>>> import numpy as np
>>> np.set_printoptions(suppress=True, linewidth=120)
>>> X = np.load("sample17.npy")
>>> X
array([[ 0, -6, -3, -3, -8],
       [ 0,  0, -8,  3, -7],
       [ 0,  0,  0, -2, -7],
       [ 0,  0,  0,  0,  6],
       [ 0,  0,  0,  0,  0]])
>>> f = np.array([-3, -1])
>>> np.array([np.convolve(row, f, "same") for row in X])
array([[  0,  18,  15,  12,  27],
       [  0,   0,  24,  -1,  18],
       [  0,   0,   0,   6,  23],
       [  0,   0,   0,   0, -18],
       [  0,   0,   0,   0,   0]])
>>> np.correlate(X[3], X[2], "full")
array([  0,   0,   0,   0, -42, -12,   0,   0,   0])
>>> print(np.round(np.sort(np.linalg.eigvals(X)), 2))
[0. 0. 0. 0. 0.]
>>> print(np.linalg.matrix_rank(X - X[0, 0] * np.eye(5)))
4
>>> r = np.linalg.matrix_rank(X)
>>> r
np.int64(4)
>>> N = np.linalg.svd(X)[2][r:].T
>>> N @ N.T
array([[1., 0., 0., 0., 0.],
       [0., 0., 0., 0., 0.],
       [0., 0., 0., 0., 0.],
       [0., 0., 0., 0., 0.],
       [0., 0., 0., 0., 0.]])
>>> N[:, 0] / N[np.abs(N[:, 0]).round(6).argmax(), 0]
array([1., 0., 0., 0., 0.])
>>> [int(np.linalg.matrix_rank(X[:i])) for i in range(1, len(X) + 1)]
[1, 2, 3, 4, 4]
>>> q, _ = np.linalg.qr(np.array([[-2.3, -0.2, -0.2, 1.4, -0.9, 0.7, 0.1, -0.3, -1.1],
...     [1.0, 1.1, 1.6, 2.2, -1.1, 0.1, 0.2, -1.3, 2.9],
...     [0.8, 0.4, 0.5, -0.7, 0.7, -0.8, 1.6, -0.3, -1.2],
...     [1.5, 1.2, 2.1, 1.1, -0.4, 0.3, 0.3, 2.1, -0.6],
...     [-0.9, -0.6, -0.7, 0.4, -0.3, 0.2, -1.6, -0.5, -0.3],
...     [1.6, -0.6, 2.2, 0.4, -0.4, 2.1, 0.3, -0.6, -1.0],
...     [-0.4, 0.6, 0.0, -0.3, -0.9, -0.8, 0.7, -0.3, -0.7],
...     [0.5, -1.3, 0.3, 0.0, 0.0, 1.5, -2.2, -0.2, -0.4],
...     [0.7, 0.2, 0.0, 0.3, -1.6, 0.8, 1.0, 0.3, 0.3]]))
>>> vals = np.array([9, 7, -7, 0, -7, 8, -8, -2, -2])
>>> W0 = q @ np.diag(vals) @ q.T
>>> W0.round(2)
array([[ 0.48, -3.48, -2.46, -2.16,  0.85, -5.56, -0.23, -2.04, -0.47],
       [-3.48,  2.09,  1.18,  1.57,  0.82, -1.49,  3.22, -0.26,  0.22],
       [-2.46,  1.18, -1.97,  2.33,  0.76,  0.31,  3.25,  1.38, -1.12],
       [-2.16,  1.57,  2.33, -0.23, -3.6 ,  0.6 , -1.66, -3.58,  3.37],
       [ 0.85,  0.82,  0.76, -3.6 ,  0.46, -0.62,  1.21,  1.37, -1.38],
       [-5.56, -1.49,  0.31,  0.6 , -0.62, -0.57, -1.96,  2.7 ,  0.28],
       [-0.23,  3.22,  3.25, -1.66,  1.21, -1.96, -0.41, -1.33, -3.94],
       [-2.04, -0.26,  1.38, -3.58,  1.37,  2.7 , -1.33,  1.56, -0.09],
       [-0.47,  0.22, -1.12,  3.37, -1.38,  0.28, -3.94, -0.09, -3.41]])
>>> np.all(np.linalg.eigvalsh(W0) > 0)
np.False_
